% ipython --no-banner

In [1]: import numpy as np

In [2]: np.set_printoptions(suppress=True, linewidth=160)

In [3]: J = np.loadtxt("arr.csv", delimiter=",")

In [4]: J
Out[4]: 
array([[-0.31,  1.75, -1.53,  0.51,  0.76, -2.1 , -0.16, -0.91,  0.24,  1.25, -1.85, -0.9 , -1.47, -2.11, -2.5 ],
       [ 0.53, -1.39,  0.93, -0.31, -0.88,  1.98, -0.02,  1.43, -0.36, -0.77,  1.93,  0.96,  1.49,  1.93,  2.06],
       [-0.74,  3.13, -2.55,  0.85,  1.54, -3.96, -0.19, -2.09,  0.54,  2.09, -3.61, -1.77, -2.84, -3.94, -4.52],
       [-0.84,  1.23, -0.45,  0.15,  1.14, -2.16,  0.21, -2.19,  0.54,  0.39, -2.31, -1.17, -1.74, -2.04, -1.92],
       [ 1.45, -1.1 , -0.3 ,  0.1 , -1.7 ,  2.7 , -0.55,  3.7 , -0.9 ,  0.2 ,  3.2 ,  1.65,  2.35,  2.45,  1.9 ]])

In [5]: # looks like rank 2

In [6]: rng = np.random.default_rng(356400)

In [7]: A2 = J + rng.integers(-2, 3, (5, 2)) @ rng.integers(-2, 3, (2, 15))

In [8]: A2.round(4)
Out[8]: 
array([[-1.31,  1.75, -2.53,  3.51,  1.76, -1.1 ,  0.84,  2.09, -0.76,  3.25, -0.85,  1.1 , -5.47, -1.11, -0.5 ],
       [ 2.53, -2.39,  2.93, -2.31, -2.88,  1.98, -1.02, -0.57,  0.64, -1.77,  2.93, -0.04,  3.49, -0.07,  1.06],
       [ 1.26,  2.13, -0.55, -1.15, -0.46, -3.96, -1.19, -4.09,  1.54,  1.09, -2.61, -2.77, -0.84, -5.94, -5.52],
       [-3.84,  3.23, -3.45,  1.15,  4.14, -3.16,  1.21, -1.19, -0.46,  0.39, -5.31, -1.17, -1.74,  0.96, -1.92],
       [ 2.45, -1.1 ,  0.7 , -2.9 , -2.7 ,  1.7 , -1.55,  0.7 ,  0.1 , -1.8 ,  2.2 , -0.35,  6.35,  1.45, -0.1 ]])

In [9]: np.linalg.matrix_rank(A2 - J, tol=1e-8)
Out[9]: np.int64(2)

In [10]: K = np.loadtxt("out4.csv", delimiter=",")

In [11]: K
Out[11]: 
array([[-6.,  0., -8.,  0., -4., -6., -6., -6., -2., -6., -4.],
       [ 3.,  0.,  4.,  0.,  2.,  3.,  3.,  3.,  1.,  3.,  2.],
       [-3.,  0., -4.,  0., -2., -3., -3., -3., -1., -3., -2.],
       [ 0.,  0.,  0.,  0.,  0.,  0.,  0.,  0.,  0.,  0.,  0.],
       [ 6.,  0.,  8.,  0.,  4.,  6.,  6.,  6.,  2.,  6.,  4.],
       [-3.,  0., -4.,  0., -2., -3., -3., -3., -1., -3., -2.],
       [ 0.,  0.,  0.,  0.,  0.,  0.,  0.,  0.,  0.,  0.,  0.],
       [ 0.,  0.,  0.,  0.,  0.,  0.,  0.,  0.,  0.,  0.,  0.],
       [-6.,  0., -8.,  0., -4., -6., -6., -6., -2., -6., -4.],
       [-6.,  0., -8.,  0., -4., -6., -6., -6., -2., -6., -4.],
       [ 6.,  0.,  8.,  0.,  4.,  6.,  6.,  6.,  2.,  6.,  4.],
       [ 6.,  0.,  8.,  0.,  4.,  6.,  6.,  6.,  2.,  6.,  4.],
       [ 0.,  0.,  0.,  0.,  0.,  0.,  0.,  0.,  0.,  0.,  0.]])

In [12]: Uu, sv, Vh = np.linalg.svd(K)

In [13]: np.argmax(sv[:-1] / (sv[1:] + 1e-6)) + 1
Out[13]: np.int64(1)

In [14]: sv.round(4) + 0
Out[14]: array([43.4741,  0.    ,  0.    ,  0.    ,  0.    ,  0.    ,  0.    ,  0.    ,  0.    ,  0.    ,  0.    ])

In [15]: A2 = Uu[:, :1] @ np.diag(sv[:1]) @ Vh[:1]

In [16]: round(np.linalg.norm(K - A2, 2), 4), round(sv[1], 4)
Out[16]: (np.float64(0.0), np.float64(0.0))

In [17]: round(float(np.abs(K - A2).max()), 4)
Out[17]: 0.0

In [18]: A2.round(4)
Out[18]: 
array([[-6.,  0., -8.,  0., -4., -6., -6., -6., -2., -6., -4.],
       [ 3.,  0.,  4.,  0.,  2.,  3.,  3.,  3.,  1.,  3.,  2.],
       [-3.,  0., -4.,  0., -2., -3., -3., -3., -1., -3., -2.],
       [ 0.,  0.,  0.,  0.,  0.,  0.,  0.,  0.,  0.,  0.,  0.],
       [ 6.,  0.,  8.,  0.,  4.,  6.,  6.,  6.,  2.,  6.,  4.],
       [-3.,  0., -4.,  0., -2., -3., -3., -3., -1., -3., -2.],
       [ 0.,  0.,  0.,  0.,  0.,  0.,  0.,  0.,  0.,  0.,  0.],
       [ 0.,  0.,  0.,  0.,  0.,  0.,  0.,  0.,  0.,  0.,  0.],
       [-6.,  0., -8.,  0., -4., -6., -6., -6., -2., -6., -4.],
       [-6.,  0., -8.,  0., -4., -6., -6., -6., -2., -6., -4.],
       [ 6.,  0.,  8.,  0.,  4.,  6.,  6.,  6.,  2.,  6.,  4.],
       [ 6.,  0.,  8.,  0.,  4.,  6.,  6.,  6.,  2.,  6.,  4.],
       [ 0.,  0.,  0.,  0.,  0.,  0.,  0.,  0.,  0.,  0.,  0.]])

In [19]: round(float(np.linalg.norm(K - A2) / np.linalg.norm(K)), 4)
Out[19]: 0.0

In [20]: np.linalg.matrix_rank(K, rtol=0.05)
Out[20]: np.int64(1)

In [21]: np.linalg.matrix_rank(A2)
Out[21]: np.int64(1)
